$ python -q
>>> import numpy as np
>>> np.set_printoptions(precision=2, suppress=True, linewidth=120, floatmode="fixed")
>>> m1 = np.array([[10, 0, 5, 11, 0, 1, 8],
...     [0, 1, 0, 0, 1, 2, 3],
...     [5, 0, 5, 7, 0, 2, 6],
...     [11, 0, 7, 13, 0, 2, 10],
...     [0, 1, 0, 0, 1, 2, 3],
...     [1, 2, 2, 2, 2, 5, 8],
...     [8, 3, 6, 10, 3, 8, 17]])
>>> vals, V = np.linalg.eigh(m1)
>>> x = np.array([2, 3, 0, -3, 0, 0, 0])
>>> (np.sign(V[:, -1].round(6)) == np.sign(V[0, -1].round(6))).astype(int)
array([1, 1, 1, 1, 1, 1, 1])
>>> np.round(np.linalg.eigvalsh(m1[1:, 1:]), 2) + 0
array([ 0.00,  0.00,  0.00,  1.22,  9.32, 31.46])
>>> x @ m1 @ x
np.int64(34)
>>> x = np.array([-3, 5, 2, 0, 0, 8, 1])
>>> h1 = np.maximum(m1 @ x, 0)
>>> m1 * (h1 > 1e-9)[:, None]
array([[ 0,  0,  0,  0,  0,  0,  0],
       [ 0,  1,  0,  0,  1,  2,  3],
       [ 5,  0,  5,  7,  0,  2,  6],
       [11,  0,  7, 13,  0,  2, 10],
       [ 0,  1,  0,  0,  1,  2,  3],
       [ 1,  2,  2,  2,  2,  5,  8],
       [ 8,  3,  6, 10,  3,  8, 17]])
>>> print(np.maximum(m1 @ x, 0) - np.maximum(-m1 @ x, 0))
[-4 24 17  7 24 59 84]
>>> m1.T @ h1
array([ 893,  418,  756, 1168,  418, 1111, 2216])
>>> print(np.flatnonzero(h1 > 1e-9))
[1 2 3 4 5 6]
>>> print(h1)
[ 0 24 17  7 24 59 84]
>>> U, s, Vh = np.linalg.svd(m1)
>>> s.round(2) + 0
array([38.17, 11.79,  2.04,  0.00,  0.00,  0.00,  0.00])
>>> M2 = U[:, :3] @ np.diag(s[:3]) @ Vh[:3]
>>> np.round(np.abs(m1 - M2).max(), 2)
np.float64(0.0)
>>> np.linalg.matrix_rank(m1, rtol=0.05)
np.int64(3)
>>> A = np.load("out3.npy")
>>> A
array([[ 1.71, -1.89,  3.57,  7.76, -2.23],
       [ 2.87,  3.60, -2.71, -1.37,  2.24],
       [ 0.97,  0.97,  0.10,  1.55, -2.66]])
>>> np.linalg.matrix_rank(A)
np.int64(3)
>>> np.count_nonzero(A)
np.int64(15)
>>> A.sum(axis=0)
array([ 5.55,  2.68,  0.96,  7.94, -2.65])
>>> print(np.diff(A, axis=0))
[[ 1.16  5.49 -6.28 -9.13  4.47]
 [-1.90 -2.63  2.81  2.92 -4.90]]
>>> np.abs(A).max()
np.float64(7.76)
>>> A.sum(axis=1)
array([8.92, 4.63, 0.93])
>>> np.linalg.svd(A, compute_uv=False)
array([10.00,  5.00,  2.50])
